$ ipython --no-banner

In [1]: import numpy as np

In [2]: np.set_printoptions(precision=3, suppress=True, linewidth=100)

In [3]: F = np.loadtxt("layer2.csv", delimiter=",")

In [4]: print(F)
[[2. 1. 0. 0. 0.]
 [0. 2. 1. 0. 0.]
 [0. 0. 2. 1. 0.]
 [0. 0. 0. 2. 1.]
 [0. 0. 0. 0. 2.]]

In [5]: ev, vecs = np.linalg.eig(F)

In [6]: print(np.sort(np.linalg.eigvals(F.T)))
[2. 2. 2. 2. 2.]

In [7]: print(np.sort(np.linalg.eigvals(F @ F)))
[4. 4. 4. 4. 4.]

In [8]: print(np.prod(ev))
32.0

In [9]: print(np.sort(np.linalg.eigvals(np.linalg.inv(F))))
[0.5 0.5 0.5 0.5 0.5]

In [10]: print(ev)
[2. 2. 2. 2. 2.]

In [11]: rng = np.random.default_rng(515)

In [12]: J = np.array([[-4, -8, 1, -1, 0],
    ...:     [1, 7, -8, 6, -4],
    ...:     [-3, -2, -4, 6, 0],
    ...:     [6, -4, 6, 9, 5],
    ...:     [3, -4, -1, 9, -4]]) * (rng.random((5, 5)) < 0.3)

In [13]: print(J)
[[ 0 -8  0  0  0]
 [ 0  0  0  0  0]
 [-3  0 -4  0  0]
 [ 0  0  0  9  0]
 [ 3 -4  0  0  0]]

In [14]: Uu, sv, Vh = np.linalg.svd(J)

In [15]: vecs = Vh[:(sv > 1e-8).sum()]

In [16]: x = J[4] + 4 * J[0] + rng.integers(2) * np.eye(5)[2]

In [17]: print(x)
[  3. -36.   1.   0.   0.]

In [18]: print(np.linalg.matrix_rank(np.vstack([J, x])))
4

In [19]: print(np.round(vecs.T @ vecs, 3) + 0)
[[1. 0. 0. 0. 0.]
 [0. 1. 0. 0. 0.]
 [0. 0. 1. 0. 0.]
 [0. 0. 0. 1. 0.]
 [0. 0. 0. 0. 0.]]

In [20]: print(round(np.linalg.norm(x - vecs.T @ vecs @ x), 3))
0.0

In [21]: print(np.diag(vecs.T @ vecs))
[1. 1. 1. 1. 0.]

In [22]: lab = rng.permutation(5)

In [23]: print(lab)
[0 1 3 4 2]

In [24]: other = J[lab][:, lab]

In [25]: print(round(float(np.linalg.det(other)), 3), round(np.linalg.det(J[lab]), 3))
0.0 0.0

In [26]: print(np.allclose(other, J))
False

In [27]: P = np.triu(np.array([[-2, -2, 0, 1, -2],
    ...:     [2, -2, -1, -1, -2],
    ...:     [0, 0, -2, 0, 0],
    ...:     [1, -2, 1, -1, 2],
    ...:     [-2, 1, 2, 1, -1]]), 1) + np.eye(5)

In [28]: other = P @ J @ np.linalg.inv(P)

In [29]: print(P @ J - J @ P)
[[ -6.   8.  -8.   1. -16.]
 [ -3.   8.   4.  -9.   0.]
 [  0.  -6.   0.   3.  -6.]
 [  6.  -8.   0.   0. -18.]
 [  0.   6.  -4.  -7.  -2.]]

In [30]: print(np.trace(other), np.trace(J))
5.0 5

In [31]: print(round(np.linalg.det(other), 3))
0.0

In [32]: print(round(float(np.linalg.norm(J, 2) / np.linalg.norm(J)), 3))
0.65

In [33]: print([round(float(x), 3) for x in np.linalg.svd(J, compute_uv=False)[:3]])
[9.073, 9.0, 5.257]

In [34]: data = np.load("test19.npy")

In [35]: print(data)
[[1.    0.9   0.81  0.729 0.656]
 [0.9   1.    0.9   0.81  0.729]
 [0.81  0.9   1.    0.9   0.81 ]
 [0.729 0.81  0.9   1.    0.9  ]
 [0.656 0.729 0.81  0.9   1.   ]]

In [36]: other = np.array([[-1, 0, -2], [-2, 1, 2]])

In [37]: C = np.kron(other, data)

In [38]: print(np.round(np.linalg.norm(C, 2), 3), round(np.linalg.norm(other, 2) * np.linalg.norm(data, 2), 3))
13.362 13.362

In [39]: print(C)
[[-1.    -0.9   -0.81  -0.729 -0.656  0.     0.     0.     0.     0.    -2.    -1.8   -1.62
  -1.458 -1.312]
 [-0.9   -1.    -0.9   -0.81  -0.729  0.     0.     0.     0.     0.    -1.8   -2.    -1.8
  -1.62  -1.458]
 [-0.81  -0.9   -1.    -0.9   -0.81   0.     0.     0.     0.     0.    -1.62  -1.8   -2.
  -1.8   -1.62 ]
 [-0.729 -0.81  -0.9   -1.    -0.9    0.     0.     0.     0.     0.    -1.458 -1.62  -1.8
  -2.    -1.8  ]
 [-0.656 -0.729 -0.81  -0.9   -1.     0.     0.     0.     0.     0.    -1.312 -1.458 -1.62
  -1.8   -2.   ]
 [-2.    -1.8   -1.62  -1.458 -1.312  1.     0.9    0.81   0.729  0.656  2.     1.8    1.62
   1.458  1.312]
 [-1.8   -2.    -1.8   -1.62  -1.458  0.9    1.     0.9    0.81   0.729  1.8    2.     1.8
   1.62   1.458]
 [-1.62  -1.8   -2.    -1.8   -1.62   0.81   0.9    1.     0.9    0.81   1.62   1.8    2.
   1.8    1.62 ]
 [-1.458 -1.62  -1.8   -2.    -1.8    0.729  0.81   0.9    1.     0.9    1.458  1.62   1.8
   2.     1.8  ]
 [-1.312 -1.458 -1.62  -1.8   -2.     0.656  0.729  0.81   0.9    1.     1.312  1.458  1.62
   1.8    2.   ]]
